$ python -q
>>> import numpy as np
>>> np.set_printoptions(precision=2, suppress=True, linewidth=160, floatmode="fixed")
>>> mat = np.tanh(np.array([[-1.5, -0.2],
...     [-0.3, 0.4],
...     [1.0, -0.2],
...     [-0.4, 1.1],
...     [0.2, 1.3],
...     [-1.2, -1.7],
...     [0.3, 0.9],
...     [0.3, 1.1],
...     [0.3, 0.7],
...     [-0.9, -0.3],
...     [2.2, 0.2],
...     [-1.0, 0.1],
...     [0.2, -0.3],
...     [1.2, 1.4],
...     [-0.7, 1.6],
...     [0.2, 0.6],
...     [-0.5, -2.0]]) @ np.array([[-0.7, -1.5, -0.1], [2.1, 1.0, 1.6]]))
>>> mat.round(2) + 0
array([[ 0.56,  0.97, -0.17],
       [ 0.78,  0.69,  0.58],
       [-0.81, -0.94, -0.40],
       [ 0.99,  0.94,  0.95],
       [ 0.99,  0.76,  0.97],
       [-0.99,  0.10, -0.99],
       [ 0.93,  0.42,  0.89],
       [ 0.97,  0.57,  0.94],
       [ 0.85,  0.24,  0.80],
       [ 0.00,  0.78, -0.37],
       [-0.81, -1.00,  0.10],
       [ 0.72,  0.92,  0.25],
       [-0.65, -0.54, -0.46],
       [ 0.97, -0.38,  0.97],
       [ 1.00,  0.99,  0.99],
       [ 0.81,  0.29,  0.74],
       [-1.00, -0.85, -1.00]])
>>> X = np.load("case4.npy")
>>> X
array([[8, 8, 9, 6],
       [3, 6, 3, 5],
       [1, 6, 7, 2]])
>>> other = np.array([[-1, 1], [2, -2], [-3, 1], [3, -3]])
>>> print(np.linalg.matrix_rank(np.vstack([X, other.T])))
4
>>> print(other.T @ X.T)
[[ -1  15  -4]
 [-17 -21 -10]]
>>> np.einsum("ij->j", X)
array([12, 20, 19, 13])
>>> np.einsum("ik,kj->ij", X, other)
array([[ -1, -17],
       [ 15, -21],
       [ -4, -10]])
>>> np.round(np.linalg.norm(X, 1), 2), round(float(np.linalg.norm(X, np.inf)), 2)
(np.float64(20.0), 31.0)
>>> round(np.linalg.norm(X, "nuc"), 2)
np.float64(26.68)
>>> np.round(np.linalg.norm(X[2] - X[1]), 2)
np.float64(5.39)
>>> np.round(np.linalg.norm(X, 2), 2)
np.float64(19.73)
>>> np.linalg.norm(X, axis=1)
array([15.65,  8.89,  9.49])
>>> rng = np.random.default_rng(36716)
>>> other = X + rng.integers(-2, 3, (3, 1)) @ rng.integers(-2, 3, (1, 4))
>>> other
array([[10, 12,  9,  4],
       [ 2,  4,  3,  6],
       [ 1,  6,  7,  2]])
>>> print(other - X)
[[ 2  4  0 -2]
 [-1 -2  0  1]
 [ 0  0  0  0]]
>>> np.linalg.matrix_rank(other - X, tol=1e-8)
np.int64(1)
